In [1]: import numpy as np

In [2]: from numpy import linalg as LA

In [3]: np.set_printoptions(suppress=True, linewidth=140)

In [4]: M2 = np.array([[7, -6, -4], [2, -2, 8], [-9, 8, -2]])

In [5]: m1 = np.tril(M2)

In [6]: m1
Out[6]: 
array([[ 7,  0,  0],
       [ 2, -2,  0],
       [-9,  8, -2]])

In [7]: # triangular

In [8]: round(float(LA.det(2 * m1)), 3), round(LA.det(m1), 3)
Out[8]: (224.0, np.float64(28.0))

In [9]: np.kron(np.eye(2, dtype=int), m1)
Out[9]: 
array([[ 7,  0,  0,  0,  0,  0],
       [ 2, -2,  0,  0,  0,  0],
       [-9,  8, -2,  0,  0,  0],
       [ 0,  0,  0,  7,  0,  0],
       [ 0,  0,  0,  2, -2,  0],
       [ 0,  0,  0, -9,  8, -2]])

In [10]: np.round(LA.eigvals(m1), 3)
Out[10]: array([-2., -2.,  7.])

In [11]: np.einsum("ij,ji->", m1, m1)
Out[11]: np.int64(57)

In [12]: round(LA.eigvals(m1).sum().real, 3)
Out[12]: np.float64(3.0)

In [13]: round(LA.det(m1[::-1]), 3)
Out[13]: np.float64(-28.0)

In [14]: blk = np.stack([m1, -2 * m1, m1[::-1]])

In [15]: blk.shape
Out[15]: (3, 3, 3)

In [16]: np.round(LA.norm(blk, axis=(1, 2)), 3)
Out[16]: array([14.353, 28.705, 14.353])

In [17]: (blk @ m1.T).shape
Out[17]: (3, 3, 3)

In [18]: LA.matrix_rank(blk.reshape(3, -1))
Out[18]: np.int64(2)

In [19]: np.round(LA.det(blk), 3)
Out[19]: array([  28., -224.,  -28.])

In [20]: rng = np.random.default_rng(57834)

In [21]: mat = (rng.random((3, 3)) < 0.3) + np.eye(3)

In [22]: mat /= mat.sum(axis=1, keepdims=True)

In [23]: mat.round(3)
Out[23]: 
array([[0.667, 0.333, 0.   ],
       [0.5  , 0.5  , 0.   ],
       [0.5  , 0.   , 0.5  ]])

In [24]: # a transition matrix

In [25]: np.prod(np.diag(m1)), round(LA.det(m1), 3)
Out[25]: (np.int64(28), np.float64(28.0))

In [26]: [int(LA.matrix_rank(LA.matrix_power(m1, p))) for p in range(1, 4)]
Out[26]: [3, 3, 3]

In [27]: np.round(np.sort(LA.eigvals(m1)), 3)
Out[27]: array([-2., -2.,  7.])

In [28]: LA.determinant(mat)
Traceback (most recent call last):
  Cell In[28], line 1
    LA.determinant(mat)
AttributeError: module 'numpy.linalg' has no attribute 'determinant'


In [29]: round(LA.det(mat), 3)
Out[29]: np.float64(0.083)

In [30]: np.round(LA.matrix_power(mat, 4), 3)
Out[30]: 
array([[0.6  , 0.4  , 0.   ],
       [0.6  , 0.4  , 0.   ],
       [0.6  , 0.338, 0.062]])

In [31]: np.allclose(mat, mat.T)
Out[31]: False

In [32]: np.round((mat + mat.T) / 2, 3)
Out[32]: 
array([[0.667, 0.417, 0.25 ],
       [0.417, 0.5  , 0.   ],
       [0.25 , 0.   , 0.5  ]])

In [33]: np.round(np.sort(np.abs(LA.eigvals(mat))), 3)
Out[33]: array([0.167, 0.5  , 1.   ])

In [34]: np.round(np.kron(np.eye(2, dtype=int), mat), 3)
Out[34]: 
array([[0.667, 0.333, 0.   , 0.   , 0.   , 0.   ],
       [0.5  , 0.5  , 0.   , 0.   , 0.   , 0.   ],
       [0.5  , 0.   , 0.5  , 0.   , 0.   , 0.   ],
       [0.   , 0.   , 0.   , 0.667, 0.333, 0.   ],
       [0.   , 0.   , 0.   , 0.5  , 0.5  , 0.   ],
       [0.   , 0.   , 0.   , 0.5  , 0.   , 0.5  ]])

In [35]: round(np.einsum("ii->", mat), 3)
Out[35]: np.float64(1.667)

In [36]: np.round(np.poly(mat), 3)
Out[36]: array([ 1.   , -1.667,  0.75 , -0.083])

In [37]: round(np.einsum("ij,ji->", mat, mat), 3)
Out[37]: np.float64(1.278)

In [38]: round(LA.det(mat.T), 3)
Out[38]: np.float64(0.083)

In [39]: np.round(LA.eigvals(mat), 3)
Out[39]: array([0.5  , 0.167, 1.   ])
